>>> import numpy as np
>>> np.set_printoptions(precision=1, suppress=True, linewidth=120)
>>> tidy = lambda a: np.round(a, 1) + 0
>>> M = np.load("mat.npy")
>>> print(tidy(M))
[[-0.1 -0.6 -0.8]
 [ 0.9 -0.4  0.2]
 [-0.4 -0.7  0.6]]
>>> print(tidy(np.linalg.det(M.T)))
1.0
>>> print(tidy(np.linalg.eigvals(M)))
[-0.5+0.9j -0.5-0.9j  1. +0.j ]
>>> print(tidy(np.kron(np.eye(2, dtype=int), M)))
[[-0.1 -0.6 -0.8  0.   0.   0. ]
 [ 0.9 -0.4  0.2  0.   0.   0. ]
 [-0.4 -0.7  0.6  0.   0.   0. ]
 [ 0.   0.   0.  -0.1 -0.6 -0.8]
 [ 0.   0.   0.   0.9 -0.4  0.2]
 [ 0.   0.   0.  -0.4 -0.7  0.6]]
>>> print(tidy(np.poly(M)))
[ 1.  -0.1  0.1 -1. ]
>>> print(tidy(np.linalg.eigvals(M).sum().real))
0.1
>>> x0 = np.array([2, 1, 7])
>>> print(tidy(M.T @ (M @ x0)))
[2. 1. 7.]
>>> print(tidy(np.abs(np.linalg.eigvals(M))))
[1. 1. 1.]
>>> A2 = np.linalg.inv(M)
>>> print(tidy(np.linalg.inv(A2)))
[[-0.1 -0.6 -0.8]
 [ 0.9 -0.4  0.2]
 [-0.4 -0.7  0.6]]
>>> print(tidy(np.linalg.cond(M)))
1.0
>>> print((np.abs(A2) > 1e-9).astype(int))
[[1 1 1]
 [1 1 1]
 [1 1 1]]
>>> print(tidy(A2))
[[-0.1  0.9 -0.4]
 [-0.6 -0.4 -0.7]
 [-0.8  0.2  0.6]]
>>> rng = np.random.default_rng(87897)
>>> A2 = M + rng.integers(-2, 3, (3, 2)) @ rng.integers(-2, 3, (2, 3))
>>> print(tidy(A2))
[[ 0.9  2.4  4.2]
 [-0.1  2.6  1.2]
 [-1.4 -3.7 -4.4]]
>>> print(tidy(np.linalg.svd(A2 - M, compute_uv=False)))
[8.7 2.4 0. ]
>>> print(np.abs(A2 - M).sum(axis=1))
[9. 5. 9.]
>>> x0 = np.array([1, 6, -9])
>>> y = A2 @ x0
>>> c, lr = np.zeros(3), 1 / np.linalg.norm(A2, 2) ** 2
>>> for i in range(5):
...     c -= lr * A2.T @ (A2 @ c - y)
...     if i % 1 == 0: print(i, round(np.linalg.norm(A2 @ c - y), 1))
... 
0 14.2
1 13.7
2 13.1
3 12.7
4 12.2
>>> print(tidy(np.linalg.cond(A2)))
19.7
>>> E = np.load("block3.npy")
>>> print(E)
[[-5  2  0  0  1  0]
 [ 2  6  1  1  2  1]
 [ 2  0 -9  1  0  0]
 [ 2  1  0 -8  1  2]
 [ 2  0  2  1 -8  2]
 [ 0  0  1  0  1 -8]]
>>> x0 = np.array([0, 2, 3, 0, 3, 1])
>>> print(E @ (2 * x0))
[ 14  44 -54  14 -32  -4]
>>> print(E @ np.eye(6)[4])
[ 1.  2.  0.  1. -8.  1.]
>>> print((E @ x0).argmax())
1
>>> print((E * x0).sum(axis=1))
[  7  22 -27   7 -16  -2]
>>> print(E * x0)
[[  0   4   0   0   3   0]
 [  0  12   3   0   6   1]
 [  0   0 -27   0   0   0]
 [  0   2   0   0   3   2]
 [  0   0   6   0 -24   2]
 [  0   0   3   0   3  -8]]
>>> print(np.linalg.norm(E @ x0) <= np.linalg.norm(E, 2) * np.linalg.norm(x0) + 1e-9)
True
>>> idx = rng.permutation(6)
>>> print(idx)
[3 1 5 0 2 4]
>>> A2 = E[idx][:, idx]
>>> print(tidy(np.linalg.det(A2)), tidy(np.linalg.det(E[idx])))
-153939.0 153939.0
>>> print(A2)
[[-8  1  2  2  0  1]
 [ 1  6  1  2  1  2]
 [ 0  0 -8  0  1  1]
 [ 0  2  0 -5  0  1]
 [ 1  0  0  2 -9  0]
 [ 1  0  2  2  2 -8]]
>>> print(np.diff(A2, axis=0))
[[ 9  5 -1  0  1  1]
 [-1 -6 -9 -2  0 -1]
 [ 0  2  8 -5 -1  0]
 [ 1 -2  0  7 -9 -1]
 [ 0  0  2  0 11 -8]]
>>> print(A2.sum(axis=0))
[-5  9 -3  3 -5 -3]
>>> print(np.linalg.matrix_rank(A2))
6
>>> print(A2.shape)
(6, 6)
>>> print(tidy(A2.mean(axis=0)))
[-0.8  1.5 -0.5  0.5 -0.8 -0.5]
>>> A2 = np.array([[-4]])
>>> basis = np.array([[-4, -1, 5, 2, 2],
...     [-1, 1, -2, -1, -2],
...     [-4, -5, 1, -4, -3],
...     [-2, 3, 2, 3, -4],
...     [1, -4, -4, -3, 0]])
>>> W0 = np.block([[A2, np.zeros((1, 5))], [np.zeros((5, 1)), basis]])
>>> print(W0)
[[-4.  0.  0.  0.  0.  0.]
 [ 0. -4. -1.  5.  2.  2.]
 [ 0. -1.  1. -2. -1. -2.]
 [ 0. -4. -5.  1. -4. -3.]
 [ 0. -2.  3.  2.  3. -4.]
 [ 0.  1. -4. -4. -3.  0.]]
>>> A2 = W0 / np.linalg.norm(W0, axis=1, keepdims=True)
>>> G = A2 @ A2.T
>>> print((G - 2 * np.eye(6)).round(6).argmax(axis=1))
[1 4 4 5 1 3]
>>> print((np.abs(G) > 0.9).astype(int))
[[1 0 0 0 0 0]
 [0 1 0 0 0 0]
 [0 0 1 0 0 0]
 [0 0 0 1 0 0]
 [0 0 0 0 1 0]
 [0 0 0 0 0 1]]
>>> print(tidy(np.degrees(np.arccos(np.clip(G[1, 5], -1, 1)))))
124.6
>>> print(np.argwhere(np.triu(np.abs(G) > 0.95, 1)))
[]
>>> print(W0 @ W0)
[[ 16.   0.   0.   0.   0.   0.]
 [  0.  -5. -24. -17. -27. -29.]
 [  0.  11.  17.  -3.   8.   6.]
 [  0.  22.  -6.  -5. -10.  15.]
 [  0. -13.  20.   8.   6. -28.]
 [  0.  22.   6.   3.  13.  34.]]
>>> print(tidy(np.sort(np.linalg.eigvals(W0).real)))
[-4.2 -4.2 -4.   2.3  2.3  4.9]
>>> left, s, vt = np.linalg.svd(W0, full_matrices=False)
>>> print(tidy(np.cumsum(s ** 2) / np.sum(s ** 2)))
[0.4 0.8 0.9 1.  1.  1. ]
>>> print(tidy(left.T @ left))
[[1. 0. 0. 0. 0. 0.]
 [0. 1. 0. 0. 0. 0.]
 [0. 0. 1. 0. 0. 0.]
 [0. 0. 0. 1. 0. 0.]
 [0. 0. 0. 0. 1. 0.]
 [0. 0. 0. 0. 0. 1.]]
>>> print(tidy(np.sqrt((s ** 2).sum())), tidy(np.linalg.norm(W0)))
15.1 15.1
>>> print(tidy(np.abs(vt[0])))
[0.  0.1 0.6 0.5 0.6 0. ]
>>> print(np.allclose(left * s @ vt, W0))
True
>>> print(left.shape, s.shape, vt.shape)
(6, 6) (6,) (6, 6)
>>> print((s > 1e-8).sum())
6
>>> print(np.abs(left[:, 0]).round(6).argmax())
5
>>> theta = np.radians(132)
>>> R = np.eye(6)
>>> R[5, 5] = R[1, 1] = np.cos(theta)
>>> R[5, 1], R[1, 5] = -np.sin(theta), np.sin(theta)
>>> print(tidy(R))
[[ 1.   0.   0.   0.   0.   0. ]
 [ 0.  -0.7  0.   0.   0.   0.7]
 [ 0.   0.   1.   0.   0.   0. ]
 [ 0.   0.   0.   1.   0.   0. ]
 [ 0.   0.   0.   0.   1.   0. ]
 [ 0.  -0.7  0.   0.   0.  -0.7]]
>>> A2 = W0 @ R.T
>>> print(tidy(np.abs(A2 - W0).max(axis=0)))
[0.  8.2 0.  0.  0.  8.2]
>>> print(tidy(np.linalg.det(R)), tidy(np.trace(R)))
1.0 2.7
>>> A = np.array([[-6.0, 9.0, 2.0, 8.0, 1.0, 1.0],
...     [9.0, -2.0, -7.0, 7.0, 3.0, 4.0],
...     [-4.0, 4.0, -2.0, -2.0, 3.0, 5.0],
...     [3.0, -1.0, 7.0, 9.0, 2.0, 1.0],
...     [0.0, 0.0, 0.0, 0.0, -1.0, 1.0],
...     [0.0, 0.0, 0.0, 0.0, 1.0, -3.0]])
>>> x0 = np.array([0, 0, -2, -2, 2, 0])
>>> print((A @ x0).argmax())
2
>>> print(A @ np.ones(6))
[15. 14.  4. 21.  0. -2.]
>>> print(A @ x0)
[-18.   6.  14. -28.  -2.   2.]
>>> print(np.linalg.norm(A @ x0) <= np.linalg.norm(A, 2) * np.linalg.norm(x0) + 1e-9)
True
>>> theta = np.radians(180)
>>> R = np.eye(6)
>>> R[2, 2] = R[0, 0] = np.cos(theta)
>>> R[2, 0], R[0, 2] = -np.sin(theta), np.sin(theta)
>>> print(tidy(R))
[[-1.  0.  0.  0.  0.  0.]
 [ 0.  1.  0.  0.  0.  0.]
 [ 0.  0. -1.  0.  0.  0.]
 [ 0.  0.  0.  1.  0.  0.]
 [ 0.  0.  0.  0.  1.  0.]
 [ 0.  0.  0.  0.  0.  1.]]
>>> A2 = A @ R.T
>>> print(tidy(np.linalg.det(R)), np.trace(R))
1.0 2.0
>>> print(np.allclose(A @ A.T, A2 @ A2.T))
True
>>> print(tidy(np.linalg.svd(A, compute_uv=False)), tidy(np.linalg.svd(A2, compute_uv=False)))
[15.7 15.2 10.8  5.2  2.7  0. ] [15.7 15.2 10.8  5.2  2.7  0. ]
>>> print(np.abs(A2 - A).max(axis=0))
[18.  0. 14.  0.  0.  0.]
>>> t3 = np.stack([A, -2 * A, A[::-1]])
>>> print((t3 @ A.T).shape)
(3, 6, 6)
>>> print(tidy(np.linalg.norm(t3, axis=(1, 2))))
[25. 50. 25.]
>>> print(t3.shape)
(3, 6, 6)
>>> print([round(float(x), 1) for x in np.linalg.svd(A, compute_uv=False)[:3]])
[15.7, 15.2, 10.8]
>>> print(tidy(np.linalg.norm(A, 2) / np.linalg.norm(A)))
0.6
>>> print(tidy(np.abs(np.linalg.svd(A)[2][-1])))
[0.6 0.7 0.3 0.3 0.  0. ]
>>> print(np.argsort(-np.linalg.norm(A, axis=0).round(6), kind="stable")[:3])
[3 0 2]
>>> F = np.load("x.npy")
>>> print(F)
[[-3  0 -5]
 [ 0 -5  0]
 [ 3  0  2]]
>>> print((F + F.T) / 2)
[[-3.  0. -1.]
 [ 0. -5.  0.]
 [-1.  0.  2.]]
>>> print(tidy(np.abs(np.linalg.eigvals(F)).max()))
5.0
>>> print(np.linalg.matrix_power(F, 3))
[[  33    0   40]
 [   0 -125    0]
 [ -24    0   -7]]
>>> X = np.loadtxt("layer9.csv", delimiter=",")
>>> print(X)
[[ 2.  2.  0.  0.  1.]
 [ 4.  2.  2.  4.  3.]
 [ 4.  3.  5.  1.  4.]
 [ 4.  4.  1.  4.  1.]
 [ 0.  2.  0.  1.  1.]
 [-2.  0. -2. -4. -2.]]
>>> x0 = np.array([0, -2, -1, 1, 1])
>>> y = X @ x0
>>> print(tidy(np.linalg.pinv(X) @ X))
[[1. 0. 0. 0. 0.]
 [0. 1. 0. 0. 0.]
 [0. 0. 1. 0. 0.]
 [0. 0. 0. 1. 0.]
 [0. 0. 0. 0. 1.]]
>>> print(y)
[-3.  1. -6. -4. -2. -4.]
>>> y = y + 0.3 * rng.normal(size=6)
>>> print(tidy(y))
[-3.   0.9 -6.3 -4.1 -2.  -3.7]
>>> c, *_ = np.linalg.lstsq(X, y)
>>> print(c.round())
[ 0. -2. -1.  1.  1.]
>>> print(tidy(np.linalg.norm(y - X @ c)))
0.2
>>> print(tidy(X.T @ (y - X @ c)))
[0. 0. 0. 0. 0.]
>>> print([round(float(np.linalg.norm(np.linalg.solve(X.T @ X + lam * np.eye(5), X.T @ y))), 2) for lam in (0, 1, 10, 100)])
[2.67, 2.16, 1.25, 0.34]
>>> A2 = np.c_[X[:, :4] @ np.array([[0, 0, 1, 0], [0, 3, 0, 2], [3, 0, 0, 3], [2, 0, 3, 0]]), np.array([1, 1, 0, 0, 1, 3])]
>>> print(A2)
[[  0.   6.   2.   4.   1.]
 [ 14.   6.  16.  10.   1.]
 [ 17.   9.   7.  21.   0.]
 [ 11.  12.  16.  11.   0.]
 [  2.   6.   3.   4.   1.]
 [-14.   0. -14.  -6.   3.]]
>>> print(np.linalg.matrix_rank(np.c_[X, A2]))
6
>>> idx = rng.permutation(5)
>>> A2 = X[:, idx] * rng.choice([-1, 1], 5)
>>> print(A2)
[[-0.  2.  0. -2.  1.]
 [-2.  4.  4. -2.  3.]
 [-5.  4.  1. -3.  4.]
 [-1.  4.  4. -4.  1.]
 [-0.  0.  1. -2.  1.]
 [ 2. -2. -4. -0. -2.]]
>>> left, _, vt = np.linalg.svd(X.T @ A2)
>>> print(tidy(np.linalg.lstsq(X, A2)[0]))
[[ 0.  1.  0.  0.  0.]
 [ 0.  0.  0. -1.  0.]
 [-1.  0.  0.  0.  0.]
 [ 0.  0.  1.  0.  0.]
 [ 0.  0.  0.  0.  1.]]
>>> print(tidy(left @ vt))
[[ 0.  1.  0.  0.  0.]
 [ 0.  0.  0. -1.  0.]
 [-1.  0.  0.  0.  0.]
 [ 0.  0.  1.  0.  0.]
 [ 0.  0.  0.  0.  1.]]
